$ python3 -q
>>> import numpy as np
>>> from numpy import linalg as LA
>>> np.set_printoptions(suppress=True, linewidth=140)
>>> mat = np.loadtxt("w.csv", delimiter=",")
>>> mat
array([[-15.53,   9.17, -19.39,   9.48,  22.55],
       [ 11.73,  -7.41,  13.87,  -6.06, -16.02],
       [  3.94,  -1.78,   4.2 ,   1.28,  -1.12],
       [  6.96,  -4.52,   7.93,  -2.97,  -8.92],
       [ -5.98,   1.91,  -8.1 ,   0.55,   4.01],
       [ -6.93,   4.98,  -7.48,   4.08,  10.45],
       [ -1.81,  -0.06,  -3.25,   0.43,   1.12],
       [  4.18,  -2.41,   5.38,  -2.94,  -6.48],
       [  7.98,  -4.87,   9.05,  -3.16,  -9.72],
       [  2.45,  -2.7 ,   2.82,  -4.79,  -8.13],
       [ -3.82,   3.05,  -3.56,   0.83,   4.27],
       [  1.5 ,  -2.77,   0.82,  -3.95,  -7.03],
       [  8.95,  -4.34,  10.83,  -0.3 ,  -6.27],
       [ -1.37,  -0.97,  -2.65,  -2.89,  -3.6 ],
       [  6.59,  -2.04,   9.08,   1.49,  -1.77],
       [ -6.73,   1.56,  -9.41,  -0.43,   3.05],
       [  8.43,  -5.33,  10.42,  -2.98,  -9.69],
       [  4.29,  -2.88,   5.7 ,  -3.25,  -7.02],
       [  1.22,  -0.13,   1.34,   1.3 ,   1.01],
       [  0.25,  -0.21,   1.44,  -1.1 ,  -1.31]])
>>> Xc = mat - mat.mean(axis=0)
>>> vecs = LA.svd(Xc)[2][:4]
>>> B = Xc - Xc @ vecs.T @ vecs
>>> np.round(np.diag(vecs.T @ vecs), 2)
array([0.81, 0.96, 0.98, 0.54, 0.71])
>>> theta = np.radians(60)
>>> r_ = np.eye(5)
>>> r_[0, 0] = r_[4, 4] = np.cos(theta)
>>> r_[0, 4], r_[4, 0] = -np.sin(theta), np.sin(theta)
>>> print(r_.round(2))
[[ 0.5   0.    0.    0.   -0.87]
 [ 0.    1.    0.    0.    0.  ]
 [ 0.    0.    1.    0.    0.  ]
 [ 0.    0.    0.    1.    0.  ]
 [ 0.87  0.    0.    0.    0.5 ]]
>>> B = mat @ r_.T
>>> np.allclose(mat @ mat.T, B @ B.T)
True
>>> print(np.round(np.abs(B - mat).max(axis=0), 2))
[11.76  0.    0.    0.   24.72]
>>> hat = mat @ LA.solve(mat.T @ mat, mat.T)
>>> np.round(np.trace(hat), 2)
np.float64(5.0)
>>> print(np.count_nonzero(mat))
100
>>> np.unravel_index(np.abs(mat).argmax(), mat.shape)
(np.int64(0), np.int64(4))
>>> print(np.round(mat.mean(axis=0), 2))
[ 1.32 -1.09  1.45 -0.77 -2.03]
>>> LA.matrix_rank(mat)
np.int64(5)
>>> Xc = (mat - mat.mean(axis=0)) / mat.std(axis=0)
>>> np.argwhere(np.abs(Xc) > 2)
array([[0, 0],
       [0, 1],
       [0, 2],
       [0, 3],
       [0, 4]])
>>> coef = LA.lstsq(np.delete(Xc, 3, axis=1), Xc[:, 3])[0]
>>> coef.round(2)
array([ 1.23, -0.32, -0.49,  1.94])
>>> np.abs(coef).argmax()
np.int64(3)
>>> A = np.load("m.npy")
>>> A
array([[3, 0, 0, 1],
       [2, 0, 0, 3],
       [0, 0, 2, 0],
       [3, 0, 0, 0]])
>>> # splits into 2 blocks
>>> A @ A
array([[12,  0,  0,  3],
       [15,  0,  0,  2],
       [ 0,  0,  4,  0],
       [ 9,  0,  0,  3]])
>>> (A - A.T) / 2
array([[ 0. , -1. ,  0. , -1. ],
       [ 1. ,  0. ,  0. ,  1.5],
       [ 0. ,  0. ,  0. ,  0. ],
       [ 1. , -1.5,  0. ,  0. ]])
>>> np.allclose(A, A.T)
False
>>> theta = np.radians(85)
>>> r_ = np.eye(4)
>>> r_[1, 1] = r_[0, 0] = np.cos(theta)
>>> r_[1, 0], r_[0, 1] = -np.sin(theta), np.sin(theta)
>>> r_.round(2)
array([[ 0.09,  1.  ,  0.  ,  0.  ],
       [-1.  ,  0.09,  0.  ,  0.  ],
       [ 0.  ,  0.  ,  1.  ,  0.  ],
       [ 0.  ,  0.  ,  0.  ,  1.  ]])
>>> B = A @ r_.T
>>> np.round(np.abs(B - A).max(axis=0), 2)
array([2.74, 2.99, 0.  , 0.  ])
>>> print(np.allclose(A @ A.T, B @ B.T))
True
>>> print(np.round(LA.svd(A, compute_uv=False), 2), np.round(LA.svd(B, compute_uv=False), 2) + 0)
[5.18 2.28 2.   0.  ] [5.18 2.28 2.   0.  ]
>>> B = np.array([[0, 1, -1], [3, 0, 0], [-1, -1, 1]])
>>> J = B + B.T
>>> J
array([[ 0,  4, -2],
       [ 4,  0, -1],
       [-2, -1,  2]])
>>> # symmetric, so the eigenvalues are real
>>> x = np.array([-5, -3, -4])
>>> y = J @ x
>>> coef, lr = np.zeros(3), 1 / LA.norm(J, 2) ** 2
>>> for i in range(250):
...     coef -= lr * J.T @ (J @ coef - y)
...     if i % 50 == 0: print(i, round(LA.norm(J @ coef - y), 2))
... 
0 5.71
50 1.75
100 0.69
150 0.27
200 0.11
>>> coef.round(2)
array([-4.98, -2.97, -3.95])
>>> feats = np.load("run8.npy")
>>> feats
array([[ 0.,  0.,  0.,  0.,  3.,  1.,  3.,  0.],
       [ 0.,  0.,  0.,  0.,  3.,  1., -1.,  3.],
       [ 0.,  0.,  0.,  0., -2., -1., -1., -2.],
       [ 0.,  0.,  0.,  0.,  0.,  3., -2.,  0.],
       [ 3.,  3., -2.,  0.,  0.,  0.,  0.,  0.],
       [ 1.,  1., -1.,  3.,  0.,  0.,  0.,  0.],
       [ 3., -1., -1., -2.,  0.,  0.,  0.,  0.],
       [ 0.,  3., -2.,  0.,  0.,  0.,  0.,  0.]])
>>> # equal to its transpose
>>> x = np.array([-3, 3, 3, 2, 0, 2, -2, -3])
>>> y = feats @ x
>>> y
array([ -4.,  -5.,   6.,  10.,  -6.,   3., -19.,   3.])
>>> np.round(LA.solve(feats, y + feats[:, 5]), 2)
array([-3.,  3.,  3.,  2.,  0.,  3., -2., -3.])
>>> print(np.round(LA.solve(feats, y), 2))
[-3.  3.  3.  2.  0.  2. -2. -3.]
>>> print(np.round(LA.solve(feats.T, feats[4]), 2) + 0)
[0. 0. 0. 0. 1. 0. 0. 0.]
>>> print(np.round(LA.solve(feats, feats[:, 6]), 2))
[ 0. -0. -0.  0.  0.  0.  1. -0.]
>>> arr = np.load("sample10.npy")
>>> print(arr.round(2))
[[-0.44 -0.65  0.17  0.59 -0.07]
 [-0.13 -0.31 -0.53 -0.23  0.59]
 [ 0.36 -0.23 -0.39  0.18  0.25]
 [-0.65  0.58 -0.34  0.27  0.11]
 [ 0.1  -0.09 -0.65  0.08 -0.72]
 [-0.47 -0.29  0.01 -0.7  -0.23]]
>>> # orthonormal columns
>>> x = np.array([2, 1, -1, -2, 0])
>>> y = arr @ x
>>> np.round(LA.solve(arr.T @ arr, arr.T @ y), 2) + 0
array([ 2.,  1., -1., -2.,  0.])
>>> np.round(LA.lstsq(arr, y)[0], 2) + 0
array([ 2.,  1., -1., -2.,  0.])
>>> y.round(2)
array([-2.88,  0.43,  0.54, -0.92,  0.61,  0.16])
>>> rng = np.random.default_rng(53)
>>> y = y + 0.3 * rng.normal(size=6)
>>> y.round(2)
array([-2.85,  0.19,  0.8 , -1.2 ,  0.27,  0.32])
>>> coef, *_ = LA.lstsq(arr, y)
>>> coef.round(2)
array([ 2.19,  0.82, -0.65, -2.09,  0.1 ])
>>> K = np.load("block4.npy")
>>> K
array([[ 3.8 ,  5.1 ,  0.12,  5.29],
       [11.23, 14.81, -0.15, 14.94],
       [ 0.61,  0.9 , -0.04,  0.77],
       [-6.43, -8.42,  0.07, -8.54],
       [ 7.59,  9.9 ,  0.13, 10.  ],
       [-6.37, -8.49, -0.04, -8.47],
       [ 2.26,  3.14,  0.16,  3.13],
       [ 1.91,  2.52, -0.08,  2.62],
       [-3.59, -4.72, -0.07, -4.84],
       [ 1.44,  1.8 ,  0.08,  1.73],
       [-2.05, -2.85, -0.01, -2.93],
       [ 2.43,  3.24, -0.01,  3.2 ],
       [ 0.42,  0.63, -0.01,  0.57],
       [-7.34, -9.9 ,  0.19, -9.95],
       [ 4.13,  5.52,  0.08,  5.54],
       [-2.33, -3.45,  0.01, -2.98],
       [-0.24, -0.52,  0.08, -0.36],
       [-0.11, -0.45,  0.04, -0.31],
       [-4.  , -5.32, -0.1 , -5.34],
       [-0.94, -1.34, -0.05, -1.64],
       [-2.23, -3.05, -0.08, -3.21],
       [ 3.41,  4.61, -0.02,  4.54],
       [-2.06, -2.69,  0.02, -2.95],
       [ 1.02,  1.  , -0.03,  1.19],
       [ 1.1 ,  1.52,  0.05,  1.43],
       [-7.16, -9.76, -0.02, -9.81],
       [-0.26,  0.04, -0.06, -0.12],
       [-3.88, -5.08, -0.02, -4.97],
       [ 4.69,  6.2 ,  0.18,  6.33],
       [-5.47, -7.39, -0.03, -7.36]])
>>> np.round(np.abs(LA.svd(K)[2][-1]), 2)
array([0.1 , 0.21, 0.93, 0.29])
>>> np.argsort(-LA.norm(K, axis=0).round(6), kind="stable")[:3]
array([3, 1, 0])
>>> [round(float(x), 2) for x in LA.svd(K, compute_uv=False)[:3]]
[50.1, 0.59, 0.49]
>>> LA.matrix_rank(K, rtol=0.1)
np.int64(1)
>>> Uu, sv, Vh = LA.svd(K)
>>> sv.round(2)
array([50.1 ,  0.59,  0.49,  0.45])
>>> B = Uu[:, :1] @ np.diag(sv[:1]) @ Vh[:1]
>>> LA.matrix_rank(K, rtol=0.05)
np.int64(1)
>>> print(round(np.abs(K - B).max(), 2))
0.27
>>> np.round(LA.norm(K - B, 2), 2), round(sv[1], 2)
(np.float64(0.59), np.float64(0.59))
>>> F = np.load("dump.npy")
>>> print(F)
[[-3 -1  0  0]
 [ 8 -6  0  0]
 [ 0  0 -3 -1]
 [ 0  0  8 -6]]
>>> # 2 blocks once reordered
>>> B = np.array([[-2, 0, 1], [0, 2, -2]])
>>> cent = np.kron(B, F)
>>> print(LA.matrix_rank(cent))
8
>>> round(float(LA.norm(cent, 2)), 2), np.round(LA.norm(B, 2) * LA.norm(F, 2), 2)
(30.52, np.float64(30.52))
>>> cent.shape
(8, 12)
>>> np.flatnonzero(LA.matrix_power((F != 0) + (F.T != 0) + np.eye(4), 4)[1])
array([0, 1])
>>> np.round(np.sort(LA.eigvals(F).real), 2)
array([-4.5, -4.5, -4.5, -4.5])
>>> F @ F
array([[  1,   9,   0,   0],
       [-72,  28,   0,   0],
       [  0,   0,   1,   9],
       [  0,   0, -72,  28]])
>>> M = np.array([[-2, -4, 8, -2, -4, 8],
...     [4, -6, -4, 4, -6, -4],
...     [0, 0, -8, 0, 0, -8],
...     [2, 4, -8, -1, -2, 4],
...     [-4, 6, 4, 2, -3, -2],
...     [0, 0, 8, 0, 0, -4]])
>>> idx = rng.permutation(6)
>>> print(idx)
[3 1 2 4 5 0]
>>> B = M[idx][:, idx]
>>> np.allclose(B, M)
False
>>> round(float(LA.det(B)), 2), round(LA.det(M[idx]), 2)
(169344.0, np.float64(-169344.0))
>>> print(B)
[[-1  4 -8 -2  4  2]
 [ 4 -6 -4 -6 -4  4]
 [ 0  0 -8  0 -8  0]
 [ 2  6  4 -3 -2 -4]
 [ 0  0  8  0 -4  0]
 [-2 -4  8 -4  8 -2]]
>>> np.diag(B)
array([-1, -6, -8, -3, -4, -2])
>>> x = np.array([3, -3, 3, -1, 3, 1])
>>> y = B @ x
>>> coef, lr = np.zeros(6), 1 / LA.norm(B, 2) ** 2
>>> for i in range(4):
...     coef -= lr * B.T @ (B @ coef - y)
...     if i % 1 == 0: print(i, round(LA.norm(B @ coef - y), 2))
... 
0 29.4
1 19.23
2 13.45
3 10.35
>>> print(round(float(LA.cond(B)), 2))
7.78
>>> print(coef.round(2))
[ 0.33 -2.75  2.93 -1.58  2.27  0.51]
>>> f = np.array([1, 2, 0])
>>> print(np.cross(M[4, :3], M[5, :3]))
[48 32  0]
>>> np.convolve(M[4], f)
array([-4, -2, 16, 10,  1, -8, -4,  0])
>>> np.correlate(M[4], M[5], "full")
array([ 16, -24, -16, -40,  60,  40,  16, -24, -16,   0,   0])
